$ python -q
>>> import numpy as np
>>> np.set_printoptions(precision=2, suppress=True, linewidth=160, floatmode="fixed")
>>> rd = lambda a: np.round(a, 2) + 0
>>> W0 = np.loadtxt("arr.csv", delimiter=",")
>>> W0
array([[-0.99,  0.31,  0.90],
       [-0.18, -0.45, -0.12],
       [-0.98,  0.51,  0.87],
       [ 0.74,  0.51, -0.21],
       [-0.49,  0.16,  0.31],
       [ 0.89,  0.56, -0.38],
       [ 0.58, -0.78, -0.64],
       [ 0.97,  0.88, -0.41],
       [ 0.99,  0.71, -0.68],
       [ 0.29,  0.96,  0.61],
       [ 0.06,  0.51,  0.21],
       [-1.00, -0.24,  0.91],
       [ 0.69, -0.74, -0.66],
       [-0.87, -0.81,  0.14],
       [-0.97,  0.88,  0.91],
       [-0.87,  0.86,  0.82],
       [ 0.85,  0.51, -0.34],
       [ 0.54, -0.92, -0.74],
       [ 0.98,  0.71, -0.60],
       [-0.83, -0.92, -0.12],
       [-0.06, -0.51, -0.21],
       [ 0.74, -0.56, -0.62]])
>>> D = np.linalg.norm(W0[:, None] - W0[None], axis=-1)
>>> np.unravel_index(D.round(6).argmax(), D.shape)
(np.int64(14), np.int64(17))
>>> np.linalg.matrix_rank(D ** 2)
np.int64(5)
>>> print(D[13].round(6).argsort(kind="stable")[:4])
[13 19  1 20]
>>> D.mean(axis=1).argmax()
np.int64(14)
>>> np.flatnonzero(D[13] < D.mean() / 2)
array([13, 19])
>>> labels = W0[:, 1] > np.median(W0[:, 1])
>>> r0 = W0[labels].mean(axis=0) - W0[~labels].mean(axis=0)
>>> np.argsort(-np.abs(r0).round(6), kind="stable")
array([1, 0, 2])
>>> (((W0 - W0.mean(axis=0)) @ r0 > 0) == labels).mean()
np.float64(1.0)
>>> labels.astype(int)
array([0, 0, 1, 1, 0, 1, 0, 1, 1, 1, 1, 0, 0, 0, 1, 1, 1, 0, 1, 0, 0, 0])
>>> F = np.load("dump.npy")
>>> F
array([[ 0.44, -1.10,  2.51, -0.06],
       [ 0.12, -2.54,  4.35, -2.46],
       [ 0.24,  0.64, -0.66,  1.32]])
>>> Uu, s, Vh = np.linalg.svd(F)
>>> vecs = Vh[:(s > 1e-8).sum()]
>>> rng = np.random.default_rng(86)
>>> x0 = F[0] + 3 * F[1] + rng.integers(2) * np.eye(4)[3]
>>> rd(x0)
array([ 0.80, -8.72, 15.56, -6.44])
>>> rd(vecs.T @ vecs)
array([[ 0.10,  0.00,  0.16,  0.25],
       [ 0.00,  0.21, -0.34,  0.21],
       [ 0.16, -0.34,  0.82,  0.05],
       [ 0.25,  0.21,  0.05,  0.87]])
>>> np.linalg.matrix_rank(np.vstack([F, x0]))
np.int64(3)
>>> np.allclose(vecs.T @ vecs @ x0, x0)
False
>>> rd(np.linalg.norm(F, axis=0))
array([0.52, 2.84, 5.07, 2.79])
>>> data = np.array([[0.15, -0.02, 0.58],
...     [0.13, -0.37, -0.08],
...     [0.35, 0.49, 2.24],
...     [0.3, 0.42, 1.92]])
>>> data
array([[ 0.15, -0.02,  0.58],
       [ 0.13, -0.37, -0.08],
       [ 0.35,  0.49,  2.24],
       [ 0.30,  0.42,  1.92]])
>>> B = data + rng.integers(-2, 3, (4, 2)) @ rng.integers(-2, 3, (2, 3))
>>> print(B)
[[ 3.15 -4.02  5.58]
 [ 6.13 -4.37  1.92]
 [ 3.35 -3.51  7.24]
 [ 5.30 -3.58  4.92]]
>>> rd(np.linalg.svd(B - data, compute_uv=False))
array([13.88,  3.67,  0.00])
>>> print(np.linalg.matrix_rank(B - data, tol=1e-8))
2
>>> Uu, s, Vh = np.linalg.svd(data)
>>> rd(s)
array([3.11, 0.41, 0.00])
>>> B = Uu[:, :2] @ np.diag(s[:2]) @ Vh[:2]
>>> rd(np.linalg.norm(data - B, 2)), rd(s[2])
(np.float64(0.0), np.float64(0.0))
>>> rd(np.linalg.norm(data - B) / np.linalg.norm(data))
np.float64(0.0)
>>> print(rd(B))
[[ 0.15 -0.02  0.58]
 [ 0.13 -0.37 -0.08]
 [ 0.35  0.49  2.24]
 [ 0.30  0.42  1.92]]
>>> rd(np.abs(data - B).max())
np.float64(0.0)
>>> B = W0 + rng.integers(-2, 3, (22, 2)) @ rng.integers(-2, 3, (2, 3))
>>> rd(B)
array([[-0.99,  0.31,  2.90],
       [ 1.82, -2.45, -0.12],
       [-0.98,  0.51,  1.87],
       [ 0.74,  0.51,  1.79],
       [-3.49,  3.16,  1.31],
       [-0.11,  1.56,  0.62],
       [ 0.58, -0.78,  0.36],
       [ 0.97,  0.88, -2.41],
       [-0.01,  1.71, -1.68],
       [ 4.29, -3.04, -1.39],
       [ 3.06, -2.49, -0.79],
       [-2.00,  0.76,  1.91],
       [ 3.69, -3.74, -2.66],
       [-0.87, -0.81, -0.86],
       [-0.97,  0.88, -1.09],
       [-3.87,  3.86,  1.82],
       [-3.15,  4.51,  1.66],
       [ 3.54, -3.92, -2.74],
       [ 0.98,  0.71, -1.60],
       [ 1.17, -2.92, -2.12],
       [-3.06,  2.49,  0.79],
       [ 0.74, -0.56,  1.38]])
>>> np.linalg.matrix_rank(B - W0, tol=1e-8)
np.int64(2)
